% ipython --no-banner

In [1]: import numpy as np

In [2]: from numpy import linalg as LA

In [3]: np.set_printoptions(precision=2, suppress=True, linewidth=160, sign=" ")

In [4]: J = np.load("w.npy")

In [5]: J
Out[5]: 
array([[ 0,  1,  0,  0,  0,  0,  0],
       [ 0,  0,  0,  1,  0,  0,  0],
       [ 0,  0,  1,  0,  0,  0,  0],
       [ 0,  0,  0,  0,  0,  1,  0],
       [ 1,  0,  0,  0,  0,  0,  0],
       [ 0,  0,  0,  0,  1,  0,  0],
       [ 0,  0,  0,  0,  0,  0,  1]])

In [6]: rng = np.random.default_rng(71554)

In [7]: z = rng.permutation(7)

In [8]: z
Out[8]: array([ 5,  2,  4,  3,  0,  1,  6])

In [9]: other = J[z][:, z]

In [10]: round(float(LA.det(other)), 2), np.round(LA.det(J[z]), 2)
Out[10]: (1.0, np.float64(1.0))

In [11]: np.allclose(other, J)
Out[11]: False

In [12]: np.diag(other)
Out[12]: array([ 0,  1,  0,  0,  0,  0,  1])

In [13]: other
Out[13]: 
array([[ 0,  0,  1,  0,  0,  0,  0],
       [ 0,  1,  0,  0,  0,  0,  0],
       [ 0,  0,  0,  0,  1,  0,  0],
       [ 1,  0,  0,  0,  0,  0,  0],
       [ 0,  0,  0,  0,  0,  1,  0],
       [ 0,  0,  0,  1,  0,  0,  0],
       [ 0,  0,  0,  0,  0,  0,  1]])

In [14]: J[:, 3] @ J[:, 5]
Out[14]: np.int64(0)

In [15]: np.round(LA.det(J), 2)
Out[15]: np.float64(1.0)

In [16]: np.sort(LA.eigvals(J).real)
Out[16]: array([-0.81, -0.81,  0.31,  0.31,  1.  ,  1.  ,  1.  ])

In [17]: round(LA.norm(J) ** 2 / LA.norm(J, 2) ** 2, 2)
Out[17]: np.float64(7.0)

In [18]: LA.norm(J, axis=1)
Out[18]: array([ 1.,  1.,  1.,  1.,  1.,  1.,  1.])

In [19]: E = np.loadtxt("dump.csv", delimiter=",")

In [20]: E
Out[20]: 
array([[-8.,  5., -6.,  1.,  1., -8.,  3., -7.],
       [-3., -3., -9., -1., -6., -3., -7.,  5.],
       [ 8., -5., -7.,  4.,  1., -2.,  1.,  7.]])

In [21]: other = E + rng.integers(-2, 3, (3, 2)) @ rng.integers(-2, 3, (2, 8))

In [22]: other
Out[22]: 
array([[-8.,  6., -5.,  7.,  4., -8.,  4., -7.],
       [-3., -2., -8.,  5., -3., -3., -6.,  5.],
       [10., -5., -9., -4., -1., -4., -1.,  7.]])

In [23]: other - E
Out[23]: 
array([[ 0.,  1.,  1.,  6.,  3.,  0.,  1.,  0.],
       [ 0.,  1.,  1.,  6.,  3.,  0.,  1.,  0.],
       [ 2.,  0., -2., -8., -2., -2., -2.,  0.]])

In [24]: np.round(LA.svd(other - E, compute_uv=False), 2) + 0
Out[24]: array([ 13.12,   2.79,   0.  ])

In [25]: LA.matrix_rank(other - E, tol=1e-8)
Out[25]: np.int64(2)

In [26]: ang = np.radians(15)

In [27]: Rm = np.eye(8)

In [28]: Rm[2, 2] = Rm[5, 5] = np.cos(ang)

In [29]: Rm[2, 5], Rm[5, 2] = -np.sin(ang), np.sin(ang)

In [30]: Rm
Out[30]: 
array([[ 1.  ,  0.  ,  0.  ,  0.  ,  0.  ,  0.  ,  0.  ,  0.  ],
       [ 0.  ,  1.  ,  0.  ,  0.  ,  0.  ,  0.  ,  0.  ,  0.  ],
       [ 0.  ,  0.  ,  0.97,  0.  ,  0.  , -0.26,  0.  ,  0.  ],
       [ 0.  ,  0.  ,  0.  ,  1.  ,  0.  ,  0.  ,  0.  ,  0.  ],
       [ 0.  ,  0.  ,  0.  ,  0.  ,  1.  ,  0.  ,  0.  ,  0.  ],
       [ 0.  ,  0.  ,  0.26,  0.  ,  0.  ,  0.97,  0.  ,  0.  ],
       [ 0.  ,  0.  ,  0.  ,  0.  ,  0.  ,  0.  ,  1.  ,  0.  ],
       [ 0.  ,  0.  ,  0.  ,  0.  ,  0.  ,  0.  ,  0.  ,  1.  ]])

In [31]: other = E @ Rm.T

In [32]: LA.svd(E, compute_uv=False), LA.svd(other, compute_uv=False)
Out[32]: (array([ 17.79,  16.07,  10.11]), array([ 17.79,  16.07,  10.11]))

In [33]: np.allclose(E @ E.T, other @ other.T)
Out[33]: True

In [34]: np.abs(other - E).max(axis=0)
Out[34]: array([ 0.  ,  0.  ,  2.27,  0.  ,  0.  ,  2.23,  0.  ,  0.  ])

In [35]: np.round(LA.det(Rm), 2), round(np.trace(Rm), 2)
Out[35]: (np.float64(1.0), np.float64(7.93))
